$ python -q
>>> import numpy as np
>>> from numpy import linalg as LA
>>> np.set_printoptions(precision=3, suppress=True, linewidth=160, sign=" ")
>>> def tidy(a):
...     return np.round(a, 3) + 0
... 
>>> A = np.loadtxt("sample13.csv", delimiter=",")
>>> A
array([[-1.,  1.,  1.,  1.,  1.,  1.],
       [ 1., -1.,  1.,  1.,  1.,  1.],
       [ 1.,  1., -1.,  1.,  1.,  1.],
       [ 1.,  1.,  1., -1.,  1.,  1.],
       [ 1.,  1.,  1.,  1., -1.,  1.],
       [ 1.,  1.,  1.,  1.,  1., -1.]])
>>> def softmax(z):
...     e = np.exp(z - z.max(axis=-1, keepdims=True))
...     return e / e.sum(axis=-1, keepdims=True)
... 
>>> tidy(softmax(A[1] + -2))
array([ 0.195,  0.026,  0.195,  0.195,  0.195,  0.195])
>>> softmax(A).sum(axis=1)
array([ 1.,  1.,  1.,  1.,  1.,  1.])
>>> tidy(softmax(10 * A[1]))
array([ 0.2,  0. ,  0.2,  0.2,  0.2,  0.2])
>>> tidy(softmax(A[1]))
array([ 0.195,  0.026,  0.195,  0.195,  0.195,  0.195])
>>> S = A @ A.T / np.sqrt(6)
>>> tidy(softmax(S))
array([[ 0.506,  0.099,  0.099,  0.099,  0.099,  0.099],
       [ 0.099,  0.506,  0.099,  0.099,  0.099,  0.099],
       [ 0.099,  0.099,  0.506,  0.099,  0.099,  0.099],
       [ 0.099,  0.099,  0.099,  0.506,  0.099,  0.099],
       [ 0.099,  0.099,  0.099,  0.099,  0.506,  0.099],
       [ 0.099,  0.099,  0.099,  0.099,  0.099,  0.506]])
>>> A[1] @ A[4]
np.float64(2.0)
>>> LA.norm(A, axis=1).argmax()
np.int64(0)
>>> feats = np.load("mat.npy")
>>> feats
array([[ -6,  -3,   0,   7,   4,  -5,  -5],
       [ -3,  -2,   4,   1,  -7,  -1,   9],
       [  0,   4,  -6,  -2,  -1,  -9,   2],
       [  7,   1,  -2,  -2,  -7,  -2,  10],
       [  4,  -7,  -1,  -7,   8,   2, -10],
       [ -5,  -1,  -9,  -2,   2,   2,  -2],
       [ -5,   9,   2,  10, -10,  -2,  -8]])
>>> O, V = LA.qr(feats[:, :5])[0], LA.qr(feats[:, 5:])[0]
>>> s = LA.svd(O.T @ V, compute_uv=False)
>>> tidy(np.degrees(np.arccos(s.clip(0, 1))))
array([ 38.637,  57.349])
>>> vec = np.array([2, 4, 5, 5, 1, 1, 0])
>>> np.sign((feats @ vec).round(6))
array([ 1,  1, -1, -1, -1, -1,  1])
>>> Y = LA.inv(feats)
>>> tidy(LA.cond(feats))
np.float64(6.154)
>>> np.allclose(Y, feats.T)
False
>>> tidy(LA.norm(feats[0], 1)), tidy(LA.norm(feats[0], np.inf))
(np.float64(30.0), np.float64(7.0))
>>> feats[0] @ feats[6]
np.int64(83)
>>> tidy(LA.norm(feats, axis=0))
array([ 12.649,  12.689,  11.916,  14.526,  16.823,  11.091,  19.442])
>>> tidy(LA.norm(feats, axis=1))
array([ 12.649,  12.689,  11.916,  14.526,  16.823,  11.091,  19.442])
>>> tidy(LA.norm(feats, 2))
np.float64(24.043)
>>> m1 = np.load("w.npy")
>>> tidy(m1)
array([[ 3.22 ,  1.221,  0.511, -0.068,  1.121,  1.172, -0.428, -0.256,  0.241,  0.084, -0.281,  0.007, -0.565],
       [ 1.221,  2.767,  0.676,  1.346, -0.108,  0.809,  0.15 , -0.198, -0.62 ,  0.168, -0.149, -0.98 , -0.741],
       [ 0.511,  0.676,  4.052, -0.013, -0.091,  0.77 ,  1.048,  0.949,  1.143, -0.735,  0.442,  0.925,  0.072],
       [-0.068,  1.346, -0.013,  3.7  ,  0.463,  0.793,  0.26 ,  0.779,  0.627, -0.496, -0.643,  1.042, -0.085],
       [ 1.121, -0.108, -0.091,  0.463,  6.736, -0.091,  0.357, -0.195, -1.245,  1.331, -0.064,  0.773, -0.857],
       [ 1.172,  0.809,  0.77 ,  0.793, -0.091,  2.295, -0.478,  0.041,  0.312, -0.642, -0.125,  0.651, -1.034],
       [-0.428,  0.15 ,  1.048,  0.26 ,  0.357, -0.478,  4.946,  0.546,  0.244, -0.334, -2.887, -0.284,  1.055],
       [-0.256, -0.198,  0.949,  0.779, -0.195,  0.041,  0.546,  3.413,  0.63 ,  0.793,  1.906,  0.935,  0.511],
       [ 0.241, -0.62 ,  1.143,  0.627, -1.245,  0.312,  0.244,  0.63 ,  4.318,  0.024,  1.297,  0.962,  1.721],
       [ 0.084,  0.168, -0.735, -0.496,  1.331, -0.642, -0.334,  0.793,  0.024,  5.762,  0.734,  2.006,  0.242],
       [-0.281, -0.149,  0.442, -0.643, -0.064, -0.125, -2.887,  1.906,  1.297,  0.734,  5.274, -0.7  , -0.125],
       [ 0.007, -0.98 ,  0.925,  1.042,  0.773,  0.651, -0.284,  0.935,  0.962,  2.006, -0.7  ,  3.837, -0.374],
       [-0.565, -0.741,  0.072, -0.085, -0.857, -1.034,  1.055,  0.511,  1.721,  0.242, -0.125, -0.374,  4.681]])
>>> evals, V = LA.eigh(m1)
>>> vec = np.array([2, 5, 0, 5, 0, 1, 0, 3, 5, 5, 1, 2, 1])
>>> tidy(vec @ m1 @ vec)
np.float64(744.064)
>>> tidy(LA.eigvalsh(m1[1:, 1:]))
array([ 0.   ,  0.189,  1.317,  2.   ,  2.966,  4.   ,  4.   ,  4.98 ,  6.527,  8.   ,  8.802,  9.   ])
